>>> import numpy as np
>>> np.set_printoptions(precision=2, suppress=True, linewidth=140, sign=" ")
>>> W0 = np.array([[0.02, 0.01, 0.0, 0.0, 0.03, -0.01, 0.01],
...     [-7.02, -6.99, 2.02, -0.01, -7.99, 7.02, 8.0],
...     [-4.04, -4.03, 2.99, -0.01, 1.02, 4.01, -0.99],
...     [0.99, 1.03, -2.01, 0.02, -4.01, -1.0, 4.0],
...     [-0.99, -0.99, 2.03, -0.01, 3.99, 1.01, -4.02],
...     [-0.95, -0.97, -0.01, 0.03, -2.0, 1.02, 1.98]])
>>> Uu, sigma, Vh = np.linalg.svd(W0)
>>> np.argmax(sigma[:-1] / (sigma[1:] + 1e-6)) + 1
np.int64(2)
>>> sigma
array([ 17.89,  10.4 ,   0.07,   0.04,   0.03,   0.02])
>>> out = Uu[:, :2] @ np.diag(sigma[:2]) @ Vh[:2]
>>> print(out.round(2) + 0)
[[ 0.01  0.01  0.    0.    0.01 -0.01 -0.01]
 [-7.02 -6.99  2.01  0.   -7.99  7.02  8.  ]
 [-4.02 -4.02  3.01 -0.02  1.01  4.02 -1.  ]
 [ 1.    1.02 -2.01  0.01 -4.01 -1.    4.  ]
 [-1.   -1.01  2.01 -0.01  4.01  1.   -4.01]
 [-0.98 -0.98 -0.01  0.   -1.99  0.98  1.99]]
>>> np.round(np.linalg.norm(W0 - out, 2), 2), round(float(sigma[2]), 2)
(np.float64(0.07), 0.07)
>>> np.linalg.lstsq(out[:-1].T, out[-1])[2]
np.int32(2)
>>> np.allclose(out[:-1].T @ np.linalg.lstsq(out[:-1].T, out[-1])[0], out[-1])
True
>>> np.linalg.matrix_rank(W0, rtol=0.1)
np.int64(2)
>>> np.linalg.cond(W0) > 100
np.True_
>>> round(float(np.linalg.norm(W0, 2) / np.linalg.norm(W0)), 2)
0.86
>>> K = np.load("run5.npy")
>>> print(K)
[[ 0.5  0.5  0. ]
 [ 0.   1.   0. ]
 [ 0.5  0.   0.5]]
>>> out = np.array([[2, 3], [3, 1], [1, 3], [2, 0], [0, 3], [1, 3], [2, 1]])
>>> np.round(np.einsum("ij,ij->i", W0, W0), 2) + 0
array([   0.  ,  279.34,   59.6 ,   39.16,   39.18,   10.81])
>>> np.einsum("ik,kj->ji", W0, out)
array([[  0.08,  -9.99, -15.17,  10.1 ,  -9.97,   0.22],
       [  0.14, -16.9 ,   6.92, -13.06,  13.11,  -4.81]])
>>> np.linalg.matrix_rank(W0 @ out)
np.int64(2)
>>> K.shape
(3, 3)
>>> np.linalg.rank(K)
Traceback (most recent call last):
  File "<python-input-21>", line 1, in <module>
    np.linalg.rank(K)
    ^^^^^^^^^^^^^^
AttributeError: module 'numpy.linalg' has no attribute 'rank'
>>> np.diff(K, axis=0)
array([[-0.5,  0.5,  0. ],
       [ 0.5, -1. ,  0.5]])
>>> K.sum(axis=1)
array([ 1.,  1.,  1.])
>>> K.sum(axis=0)
array([ 1. ,  1.5,  0.5])
>>> np.unravel_index(np.abs(K).argmax(), K.shape)
(np.int64(1), np.int64(1))
>>> K[3]
Traceback (most recent call last):
  File "<python-input-26>", line 1, in <module>
    K[3]
    ~^^^
IndexError: index 3 is out of bounds for axis 0 with size 3
>>> np.linalg.svd(K, compute_uv=False)
array([ 1.15,  0.77,  0.28])
>>> vec = np.array([2, 0, -3])
>>> h1 = np.maximum(K @ vec, 0)
>>> print(K.T @ h1)
[ 0.5  0.5  0. ]
>>> print(K * (h1 > 1e-9)[:, None])
[[ 0.5  0.5  0. ]
 [ 0.   0.   0. ]
 [ 0.   0.   0. ]]
>>> np.maximum(K @ (3 * vec), 0)
array([ 3.,  0.,  0.])
>>> print(np.tanh(K @ vec))
[ 0.76  0.   -0.46]
>>> np.maximum(K @ vec, 0) - np.maximum(-K @ vec, 0)
array([ 1. ,  0. , -0.5])
>>> arr = np.load("a.npy")
>>> arr
array([[ 0,  0,  0,  0,  0,  0,  1],
       [ 1,  0,  0,  0,  0,  0,  0],
       [ 0,  0,  0,  0,  0,  1,  0],
       [ 0,  1,  0,  0,  0,  0,  0],
       [ 0,  0,  0,  1,  0,  0,  0],
       [ 0,  0,  1,  0,  0,  0,  0],
       [ 0,  0,  0,  0,  1,  0,  0]])
>>> vec = np.array([1, 2, -5, -1, -3, -4, -5])
>>> [p for p in range(1, 25) if np.allclose(np.linalg.matrix_power(arr, p), np.eye(7))]
[10, 20]
>>> np.sort(np.abs(np.degrees(np.angle(np.linalg.eigvals(arr)))))
array([   0.,    0.,   72.,   72.,  144.,  144.,  180.])
>>> np.round(np.linalg.det(arr), 2)
np.float64(-1.0)
>>> np.linalg.inv(arr)
array([[ 0.,  1.,  0.,  0.,  0.,  0.,  0.],
       [ 0.,  0.,  0.,  1.,  0.,  0.,  0.],
       [ 0.,  0.,  0.,  0.,  0.,  1.,  0.],
       [ 0.,  0.,  0.,  0.,  1.,  0.,  0.],
       [ 0.,  0.,  0.,  0.,  0.,  0.,  1.],
       [ 0.,  0.,  1.,  0.,  0.,  0.,  0.],
       [ 1.,  0.,  0.,  0.,  0.,  0.,  0.]])
>>> vec = np.array([-2, -5, 8, -3, 8, -1, 0])
>>> h1 = np.maximum(arr @ vec, 0)
>>> np.maximum(arr @ (3 * vec), 0)
array([  0,   0,   0,   0,   0,  24,  24])
>>> np.tanh(arr @ vec)
array([ 0.  , -0.96, -0.76, -1.  , -1.  ,  1.  ,  1.  ])
>>> print(np.maximum(arr @ vec, 0) - np.maximum(-arr @ vec, 0))
[ 0 -2 -1 -5 -3  8  8]
>>> h1
array([ 0,  0,  0,  0,  0,  8,  8])
>>> np.flatnonzero(h1 > 1e-9)
array([ 5,  6])
>>> rng = np.random.default_rng(74)
>>> z = rng.permutation(7)
>>> z
array([ 4,  2,  1,  6,  3,  5,  0])
>>> out = arr[z][:, z]
>>> print(np.sort(np.abs(np.linalg.eigvals(out))))
[ 1.  1.  1.  1.  1.  1.  1.]
>>> np.diag(out)
array([ 0,  0,  0,  0,  0,  0,  0])
>>> np.allclose(out, arr)
False
>>> out = arr / np.sqrt((arr ** 2).mean(axis=1, keepdims=True))
>>> np.linalg.matrix_rank(arr - arr.mean(axis=1, keepdims=True))
np.int64(6)
>>> out[3]
array([ 0.  ,  2.65,  0.  ,  0.  ,  0.  ,  0.  ,  0.  ])
>>> arr - arr.mean(axis=1, keepdims=True)
array([[-0.14, -0.14, -0.14, -0.14, -0.14, -0.14,  0.86],
       [ 0.86, -0.14, -0.14, -0.14, -0.14, -0.14, -0.14],
       [-0.14, -0.14, -0.14, -0.14, -0.14,  0.86, -0.14],
       [-0.14,  0.86, -0.14, -0.14, -0.14, -0.14, -0.14],
       [-0.14, -0.14, -0.14,  0.86, -0.14, -0.14, -0.14],
       [-0.14, -0.14,  0.86, -0.14, -0.14, -0.14, -0.14],
       [-0.14, -0.14, -0.14, -0.14,  0.86, -0.14, -0.14]])
